In [1]: import numpy as np

In [2]: np.set_printoptions(suppress=True, linewidth=100)

In [3]: rnd = lambda a: np.round(a, 1) + 0

In [4]: other = np.array([[1, 5, 0, 2, 0, 0, 2, 1, 3, 4, 3, 1],
   ...:     [3, 3, 1, 5, 1, 3, 1, 5, 1, 3, 0, 1],
   ...:     [4, 4, 0, 2, 4, 2, 0, 0, 3, 3, 5, 5],
   ...:     [3, 3, 1, 0, 4, 1, 0, 3, 1, 0, 5, 1],
   ...:     [1, 1, 4, 2, 0, 1, 1, 0, 4, 0, 2, 4],
   ...:     [5, 3, 2, 4, 4, 0, 1, 0, 4, 3, 3, 4],
   ...:     [0, 2, 1, 3, 5, 1, 4, 0, 5, 5, 4, 1],
   ...:     [3, 5, 2, 2, 4, 1, 2, 4, 3, 2, 2, 3],
   ...:     [3, 2, 5, 0, 2, 3, 4, 2, 0, 2, 0, 4],
   ...:     [5, 4, 1, 4, 4, 0, 4, 3, 2, 5, 2, 4],
   ...:     [4, 2, 2, 0, 4, 3, 4, 3, 2, 5, 5, 4],
   ...:     [0, 0, 4, 2, 1, 1, 3, 5, 0, 4, 2, 1]])

In [5]: E = other - other.T

In [6]: print(E)
[[ 0  2 -4 -1 -1 -5  2 -2  0 -1 -1  1]
 [-2  0 -3  2  0  0 -1  0 -1 -1 -2  1]
 [ 4  3  0  1  0  0 -1 -2 -2  2  3  1]
 [ 1 -2 -1  0  2 -3 -3  1  1 -4  5 -1]
 [ 1  0  0 -2  0 -3 -4 -4  2 -4 -2  3]
 [ 5  0  0  3  3  0  0 -1  1  3  0  3]
 [-2  1  1  3  4  0  0 -2  1  1  0 -2]
 [ 2  0  2 -1  4  1  2  0  1 -1 -1 -2]
 [ 0  1  2 -1 -2 -1 -1 -1  0  0 -2  4]
 [ 1  1 -2  4  4 -3 -1  1  0  0 -3  0]
 [ 1  2 -3 -5  2  0  0  1  2  3  0  2]
 [-1 -1 -1  1 -3 -3  2  2 -4  0 -2  0]]

In [7]: other = np.array([[8, 9, 2],
   ...:     [2, 9, 2],
   ...:     [2, 0, 7],
   ...:     [7, 3, 3],
   ...:     [5, 4, 3],
   ...:     [1, 3, 7],
   ...:     [0, 1, 7],
   ...:     [0, 1, 3],
   ...:     [5, 7, 2],
   ...:     [9, 2, 2],
   ...:     [8, 6, 5],
   ...:     [0, 9, 6]])

In [8]: print(other.T @ E.T)
[[-38 -38  77  18 -51 108  43  22 -28  27  18 -59]
 [ -3 -25  80   8   7 105   5  17  17  19  59 -72]
 [-58 -34  25 -29 -61  51  12  31   4 -26   1 -36]]

In [9]: print(np.linalg.matrix_rank(np.vstack([E, other.T])))
12

In [10]: rng = np.random.default_rng(4277)

In [11]: idx = rng.permutation(12)

In [12]: other = E[:, idx] * rng.choice([-1, 1], 12)

In [13]: print(other)
[[ 1 -1  2  2  0 -4  5  1  0 -1  1 -2]
 [ 1  2  0 -1 -2 -3  0  1  1 -2  0  0]
 [-2  1  3 -1  4  0  0  1  2  3  0 -2]
 [ 4  0 -2 -3  1 -1  3 -1 -1  5 -2  1]
 [ 4 -2  0 -4  1  0  3  3 -2 -2  0 -4]
 [-3  3  0  0  5  0  0  3 -1  0 -3 -1]
 [-1  3  1  0 -2  1  0 -2 -1  0 -4 -2]
 [ 1 -1  0  2  2  2 -1 -2 -1 -1 -4  0]
 [ 0 -1  1 -1  0  2  1  4  0 -2  2 -1]
 [ 0  4  1 -1  1 -2  3  0  0 -3 -4  1]
 [-3 -5  2  0  1 -3  0  2 -2  0 -2  1]
 [ 0  1 -1  2 -1 -1  3  0  4 -2  3  2]]

In [14]: left, _, VT = np.linalg.svd(E.T @ other)

In [15]: print(idx)
[ 9  3  1  6  0  2  5 11  8 10  4  7]

In [16]: print(rnd(left @ VT))
[[ 0.  0.  0.  0.  1.  0.  0.  0.  0.  0.  0.  0.]
 [ 0.  0.  1.  0.  0.  0.  0.  0.  0.  0.  0.  0.]
 [ 0.  0.  0.  0.  0.  1.  0.  0.  0.  0.  0.  0.]
 [ 0.  1.  0.  0.  0.  0.  0.  0.  0.  0.  0.  0.]
 [ 0.  0.  0.  0.  0.  0.  0.  0.  0.  0. -1.  0.]
 [ 0.  0.  0.  0.  0.  0. -1.  0.  0.  0.  0.  0.]
 [ 0.  0.  0.  1.  0.  0.  0.  0.  0.  0.  0.  0.]
 [ 0.  0.  0.  0.  0.  0.  0.  0.  0.  0.  0.  1.]
 [ 0.  0.  0.  0.  0.  0.  0.  0. -1.  0.  0.  0.]
 [-1.  0.  0.  0.  0.  0.  0.  0.  0.  0.  0.  0.]
 [ 0.  0.  0.  0.  0.  0.  0.  0.  0.  1.  0.  0.]
 [ 0.  0.  0.  0.  0.  0.  0.  1.  0.  0.  0.  0.]]
